>>> import numpy as np
>>> from numpy import linalg as LA
>>> np.set_printoptions(precision=2, suppress=True, linewidth=140)
>>> rd = lambda a: np.round(a, 2) + 0
>>> M = np.load("block8.npy")
>>> print(M)
[[-2  0  0  0  0  0  0  0  0  0  0  0  0  0]
 [ 0  0  0  0  0  0  0  0  0  0  0  0  0  0]
 [ 0  0  0  0  0  0  0  0  0  0  0  0  0  0]
 [ 0  0  0  0  0  0  0  0  0  0  0  0  0  0]
 [ 0  0  0  0  1  0  0  0  0  0  0  0  0  0]
 [ 0  0  0  0  0 -2  0  0  0  0  0  0  0  0]
 [ 0  0  0  0  0  0 -2  0  0  0  0  0  0  0]
 [ 0  0  0  0  0  0  0 -1  0  0  0  0  0  0]
 [ 0  0  0  0  0  0  0  0  2  0  0  0  0  0]
 [ 0  0  0  0  0  0  0  0  0 -2  0  0  0  0]
 [ 0  0  0  0  0  0  0  0  0  0  0  0  0  0]
 [ 0  0  0  0  0  0  0  0  0  0  0 -1  0  0]
 [ 0  0  0  0  0  0  0  0  0  0  0  0  1  0]
 [ 0  0  0  0  0  0  0  0  0  0  0  0  0  1]]
>>> rd(LA.norm(M, 2) / LA.norm(M))
np.float64(0.4)
>>> [round(float(x), 2) for x in LA.svd(M, compute_uv=False)[:3]]
[2.0, 2.0, 2.0]
>>> LA.cond(M) > 100
np.True_
>>> F = np.load("case13.npy")
>>> F
array([[-0.93,  3.01,  2.97,  3.01, -1.06],
       [-1.02,  3.09,  3.04,  3.06, -0.96],
       [-0.98,  3.05,  3.05,  2.94, -0.98],
       [-0.95,  3.07,  2.93,  3.  , -0.98],
       [-0.99,  2.95,  2.97,  2.97, -0.94],
       [-0.97,  3.1 ,  2.98,  3.01, -0.98],
       [-0.95,  3.07,  3.  ,  3.02, -1.09],
       [-1.03,  3.02,  3.02,  3.03, -1.04],
       [-1.01,  3.1 ,  3.02,  3.  , -0.98],
       [-1.05,  3.09,  2.93,  2.93, -0.99],
       [-0.99,  2.95,  2.87,  2.98, -0.91],
       [-0.98,  3.02,  2.94,  2.99, -0.9 ],
       [-0.99,  2.99,  3.  ,  3.  , -0.92],
       [-0.95,  3.08,  3.08,  3.02, -0.94],
       [-1.01,  3.  ,  3.03,  2.99, -1.  ],
       [-0.94,  3.03,  3.03,  3.05, -0.96],
       [-0.99,  2.94,  2.97,  3.01, -0.94],
       [-0.99,  3.01,  3.12,  3.07, -0.99],
       [-0.89,  2.97,  3.06,  2.91, -1.06],
       [ 0.  ,  0.98,  2.95,  3.09,  3.03],
       [-0.03,  1.02,  3.01,  2.95,  3.06],
       [-0.07,  0.99,  3.05,  2.98,  2.96],
       [ 0.  ,  1.01,  3.01,  2.96,  3.  ],
       [-0.02,  1.01,  2.97,  2.98,  3.07],
       [ 0.05,  0.89,  2.97,  3.09,  2.9 ],
       [-0.04,  1.02,  3.1 ,  3.01,  2.95],
       [ 0.05,  0.91,  3.06,  2.96,  2.95],
       [ 0.03,  0.92,  2.97,  3.09,  3.07],
       [-0.02,  1.11,  3.04,  3.05,  2.93],
       [-0.06,  0.98,  2.96,  3.01,  3.1 ],
       [ 0.04,  1.09,  3.08,  2.92,  3.02],
       [ 0.04,  1.11,  2.89,  2.94,  3.  ],
       [ 0.07,  0.97,  3.07,  3.01,  2.91],
       [-0.02,  1.05,  2.97,  2.98,  2.9 ],
       [ 0.06,  0.89,  3.02,  3.08,  2.99],
       [ 0.08,  1.03,  2.97,  2.92,  2.98],
       [-0.07,  1.06,  2.94,  3.01,  3.01],
       [ 0.08,  0.96,  3.  ,  3.03,  3.  ]])
>>> cen = F - F.mean(axis=0)
>>> U, sv, Vh = LA.svd(cen, full_matrices=False)
>>> rd(Vh[0] * np.sign(Vh[0, np.abs(Vh[0]).argmax()]))
array([ 0.22, -0.44,  0.  ,  0.  ,  0.87])
>>> rd(sv)
array([14.08,  0.4 ,  0.33,  0.3 ,  0.23])
>>> print(rd((sv ** 2).sum() ** 2 / (sv ** 4).sum()))
1.0
>>> np.searchsorted(np.cumsum(sv ** 2) / (sv ** 2).sum(), 0.9) + 1
np.int64(1)
>>> np.abs(U[:, 0]).argmax()
np.int64(27)
>>> np.abs(Vh[0]).argmax()
np.int64(4)
>>> Y = F / LA.norm(F, axis=1, keepdims=True)
>>> G = Y @ Y.T
>>> (G - 2 * np.eye(38)).round(6).argmax(axis=1)
array([ 6, 11,  8,  5, 12,  3,  0, 14,  5,  8, 11,  1,  4, 15,  7, 12,  4,  4,  2, 27, 23, 25, 20, 20, 34, 21, 32, 19, 33, 23, 35, 35, 26,
       28, 24, 22, 23, 34])
>>> rd(G[22])
array([0.62, 0.64, 0.63, 0.63, 0.64, 0.63, 0.62, 0.63, 0.63, 0.62, 0.64, 0.64, 0.64, 0.64, 0.63, 0.64, 0.64, 0.64, 0.63, 1.  , 1.  , 1.  ,
       1.  , 1.  , 1.  , 1.  , 1.  , 1.  , 1.  , 1.  , 1.  , 1.  , 1.  , 1.  , 1.  , 1.  , 1.  , 1.  ])
>>> hat = F @ LA.solve(F.T @ F, F.T)
>>> np.allclose(hat @ hat, hat)
True
>>> rd(LA.eigvalsh(hat))
array([0., 0., 0., 0., 0., 0., 0., 0., 0., 0., 0., 0., 0., 0., 0., 0., 0., 0., 0., 0., 0., 0., 0., 0., 0., 0., 0., 0., 0., 0., 0., 0., 0.,
       1., 1., 1., 1., 1.])
>>> rd(np.diag(hat))
array([0.12, 0.07, 0.12, 0.14, 0.08, 0.1 , 0.1 , 0.1 , 0.07, 0.14, 0.13, 0.08, 0.06, 0.09, 0.1 , 0.08, 0.09, 0.12, 0.25, 0.15, 0.13, 0.2 ,
       0.07, 0.09, 0.27, 0.14, 0.17, 0.14, 0.06, 0.16, 0.26, 0.3 , 0.15, 0.05, 0.17, 0.17, 0.15, 0.12])
>>> rd(hat @ F[:, 2])
array([2.97, 3.04, 3.05, 2.93, 2.97, 2.98, 3.  , 3.02, 3.02, 2.93, 2.87, 2.94, 3.  , 3.08, 3.03, 3.03, 2.97, 3.12, 3.06, 2.95, 3.01, 3.05,
       3.01, 2.97, 2.97, 3.1 , 3.06, 2.97, 3.04, 2.96, 3.08, 2.89, 3.07, 2.97, 3.02, 2.97, 2.94, 3.  ])
>>> print(rd(np.trace(hat)))
5.0
>>> rd(LA.norm(M, axis=0))
array([2., 0., 0., 0., 1., 2., 2., 1., 2., 2., 0., 1., 1., 1.])
>>> M[:, 9] @ M[:, 5]
np.int64(0)
>>> rd(LA.svd(M, compute_uv=False))
array([2., 2., 2., 2., 2., 1., 1., 1., 1., 1., 0., 0., 0., 0.])
>>> U, sv, Vh = LA.svd(M)
>>> vecs = Vh[:(sv > 1e-8).sum()]
>>> rng = np.random.default_rng(69)
>>> x0 = M[0] + 2 * M[12] + rng.integers(2) * np.eye(14)[3]
>>> x0
array([-2.,  0.,  0.,  0.,  0.,  0.,  0.,  0.,  0.,  0.,  0.,  0.,  2.,  0.])
>>> np.allclose(vecs.T @ vecs @ x0, x0)
True
>>> np.diag(vecs.T @ vecs)
array([1., 0., 0., 0., 1., 1., 1., 1., 1., 1., 0., 1., 1., 1.])
>>> LA.matrix_rank(np.vstack([M, x0]))
np.int64(10)
>>> Y = np.array([[-1, -2], [-2, -3]])
>>> C = np.array([[1, -1], [-2, 2]])
>>> feats = np.kron(Y, C)
>>> feats
array([[-1,  1, -2,  2],
       [ 2, -2,  4, -4],
       [-2,  2, -3,  3],
       [ 4, -4,  6, -6]])
>>> z = rng.permutation(4)
>>> print(z)
[0 1 2 3]
>>> Y = feats[z][:, z]
>>> rd(np.sort(np.abs(LA.eigvals(Y))))
array([ 0.  ,  0.  ,  0.71, 12.71])
>>> Y
array([[-1,  1, -2,  2],
       [ 2, -2,  4, -4],
       [-2,  2, -3,  3],
       [ 4, -4,  6, -6]])
>>> np.trace(Y)
np.int64(-12)
>>> m1 = np.load("arr.npy")
>>> m1
array([[-4.,  0.,  2.,  0.],
       [-4., -2.,  4.,  0.],
       [-4., -4.,  6.,  0.],
       [-2., -4.,  6., -2.]])
>>> Y = m1 / np.sqrt((m1 ** 2).mean(axis=1, keepdims=True))
>>> LA.matrix_rank(m1 - m1.mean(axis=1, keepdims=True))
np.int64(3)
>>> LA.matrix_rank(Y) == LA.matrix_rank(m1)
np.True_
>>> m1 - m1.mean(axis=1, keepdims=True)
array([[-3.5,  0.5,  2.5,  0.5],
       [-3.5, -1.5,  4.5,  0.5],
       [-3.5, -3.5,  6.5,  0.5],
       [-1.5, -3.5,  6.5, -1.5]])
>>> LA.cond(m1) > 100
np.True_
>>> (m1 - m1.T) / 2
array([[ 0.,  2.,  3.,  1.],
       [-2.,  0.,  4.,  2.],
       [-3., -4.,  0., -3.],
       [-1., -2.,  3.,  0.]])
>>> np.allclose(m1, m1.T)
False
>>> rd(LA.det(m1))
np.float64(0.0)
>>> print(rd(np.sort(np.abs(LA.eigvals(m1)))))
[0. 2. 2. 2.]
>>> np.trace(m1)
np.float64(-2.0)
>>> E = np.load("layer13.npy")
>>> E
array([[-1,  2, -1, -2,  2,  1, -1,  2, -2,  1],
       [-1, -1,  0,  1,  2, -2, -2,  0, -1,  1],
       [-1,  1, -2, -2, -2,  2,  0,  0, -2, -1],
       [ 2, -2,  2,  2,  1, -1,  2,  0,  2, -2],
       [ 2, -2, -1,  2, -2,  1, -2, -1,  2,  0],
       [-1, -2,  0,  1,  0, -1, -1,  1, -1, -1],
       [-1, -1, -1,  1, -2,  1,  1,  1, -1, -2],
       [ 0, -1, -1, -2, -1, -1, -1,  2, -2,  2],
       [ 2,  1,  1,  2, -1, -1, -1, -2,  1, -2],
       [ 1, -2,  0,  1,  1,  2,  1,  1,  1, -1]])
>>> rd(np.trace(LA.pinv(m1) @ m1))
np.float64(3.0)
>>> print(np.allclose(m1[:-1].T @ LA.lstsq(m1[:-1].T, m1[-1])[0], m1[-1]))
False
>>> np.abs(np.diag(LA.qr(m1)[1])) > 1e-9
array([ True,  True,  True, False])
>>> print(LA.lstsq(m1[:-1].T, m1[-1])[2])
2
>>> rd(m1 @ LA.pinv(m1) @ m1)
array([[-4.,  0.,  2.,  0.],
       [-4., -2.,  4.,  0.],
       [-4., -4.,  6.,  0.],
       [-2., -4.,  6., -2.]])
>>> arr = np.tril(np.array([[4, 0, 3, -1, 7, 3, -4, -2, 9, 9],
...     [-8, 0, 3, 6, -3, 0, 0, 2, 6, -6],
...     [-1, 6, -7, -4, -8, -9, -3, 2, 8, -8],
...     [-2, 2, 1, -2, 1, 3, -7, 3, 8, -7],
...     [-9, 7, -8, 2, -5, -3, 5, 5, 6, 2],
...     [-4, 9, -4, 2, -7, 7, 5, 6, 8, 4],
...     [-2, 0, -4, 4, -1, 1, 9, -5, -5, -7],
...     [7, -7, -4, -9, -7, 9, -4, 8, 6, 9],
...     [-8, 0, -7, 2, -9, 0, -1, -6, -6, 0],
...     [8, -1, 7, 5, -5, -1, -9, -5, 4, -8]]), -1) + np.eye(10, dtype=int)
>>> arr
array([[ 1,  0,  0,  0,  0,  0,  0,  0,  0,  0],
       [-8,  1,  0,  0,  0,  0,  0,  0,  0,  0],
       [-1,  6,  1,  0,  0,  0,  0,  0,  0,  0],
       [-2,  2,  1,  1,  0,  0,  0,  0,  0,  0],
       [-9,  7, -8,  2,  1,  0,  0,  0,  0,  0],
       [-4,  9, -4,  2, -7,  1,  0,  0,  0,  0],
       [-2,  0, -4,  4, -1,  1,  1,  0,  0,  0],
       [ 7, -7, -4, -9, -7,  9, -4,  1,  0,  0],
       [-8,  0, -7,  2, -9,  0, -1, -6,  1,  0],
       [ 8, -1,  7,  5, -5, -1, -9, -5,  4,  1]])
>>> Y = arr / np.sqrt((arr ** 2).mean(axis=1, keepdims=True))
>>> rd(Y[5])
array([-0.98,  2.2 , -0.98,  0.49, -1.71,  0.24,  0.  ,  0.  ,  0.  ,  0.  ])
>>> LA.matrix_rank(Y) == LA.matrix_rank(arr)
np.True_
